$ python -q
>>> import numpy as np
>>> from numpy import linalg as LA
>>> np.set_printoptions(suppress=True, linewidth=200)
>>> data = np.load("test14.npy")
>>> print(data)
[[ 3.53  9.27 18.   -6.28]
 [10.21 -1.04 -5.82 -6.1 ]
 [-1.35 10.98  8.71 23.86]
 [10.42 -0.04 -5.34 -5.56]
 [11.52 -1.71 -7.47 -4.78]
 [-0.59  9.6   6.63 23.74]
 [10.05 -1.73 -6.76 -4.67]
 [10.78 -3.43 -7.36 -5.52]
 [ 3.03 11.39 15.34 -9.58]
 [ 9.35 -0.95 -5.95 -7.07]
 [10.15 -2.97 -7.3  -6.22]
 [ 2.64 10.96 17.2  -8.34]
 [ 3.06 10.34 17.68 -8.16]
 [ 0.85  9.21  8.01 23.15]
 [10.51  0.42 -7.45 -6.67]
 [ 2.96  9.14 17.85 -8.51]
 [ 2.94 10.87 18.26 -7.11]
 [ 1.15 10.05  6.07 22.68]]
>>> q, r_ = LA.qr(data)
>>> print(r_.round(2))
[[-30.38  -2.17   7.97  20.6 ]
 [  0.    32.66  44.89  16.59]
 [  0.     0.    18.02 -41.05]
 [  0.     0.     0.    21.58]]
>>> print(round(float(np.trace(q @ q.T)), 2))
4.0
>>> print(round(LA.det(r_[::-1]), 2))
-385923.27
>>> print(round(float(np.einsum("ij,ji->", r_, r_)), 2))
2780.55
>>> print(np.round(np.poly(r_), 2))
[      1.       -41.88    -513.4    38415.44 -385923.27]
>>> print(np.round(np.einsum("ii->", r_), 2))
41.88
>>> rng = np.random.default_rng(90537)
>>> labels = rng.permutation(4)
>>> out = data[:, labels] * rng.choice([-1, 1], 4)
>>> print(out)
[[  6.28   9.27  18.    -3.53]
 [  6.1   -1.04  -5.82 -10.21]
 [-23.86  10.98   8.71   1.35]
 [  5.56  -0.04  -5.34 -10.42]
 [  4.78  -1.71  -7.47 -11.52]
 [-23.74   9.6    6.63   0.59]
 [  4.67  -1.73  -6.76 -10.05]
 [  5.52  -3.43  -7.36 -10.78]
 [  9.58  11.39  15.34  -3.03]
 [  7.07  -0.95  -5.95  -9.35]
 [  6.22  -2.97  -7.3  -10.15]
 [  8.34  10.96  17.2   -2.64]
 [  8.16  10.34  17.68  -3.06]
 [-23.15   9.21   8.01  -0.85]
 [  6.67   0.42  -7.45 -10.51]
 [  8.51   9.14  17.85  -2.96]
 [  7.11  10.87  18.26  -2.94]
 [-22.68  10.05   6.07  -1.15]]
>>> left, _, vt = LA.svd(data.T @ out)
>>> print(np.round(left @ vt, 2) + 0)
[[ 0.  0.  0. -1.]
 [ 0.  1.  0.  0.]
 [ 0.  0.  1.  0.]
 [-1.  0.  0.  0.]]
>>> feats = np.load("block9.npy")
>>> print(feats)
[[ 2 -2 -2 -4]
 [-2  2 -1  4]
 [ 1  0  1  0]
 [-2 -2 -1 -4]]
>>> print(np.round(LA.norm(feats, axis=1), 2))
[5.29 5.   1.41 5.  ]
>>> print(np.round(LA.norm(feats, 1), 2), round(LA.norm(feats, np.inf), 2))
12.0 10.0
>>> print(LA.matrix_power(feats, 2))
[[ 14   0   0   0]
 [-17   0  -3   0]
 [  3  -2  -1  -4]
 [  7   8   9  16]]
>>> print(np.allclose(feats, feats.T))
False
>>> print(np.trace(feats))
1
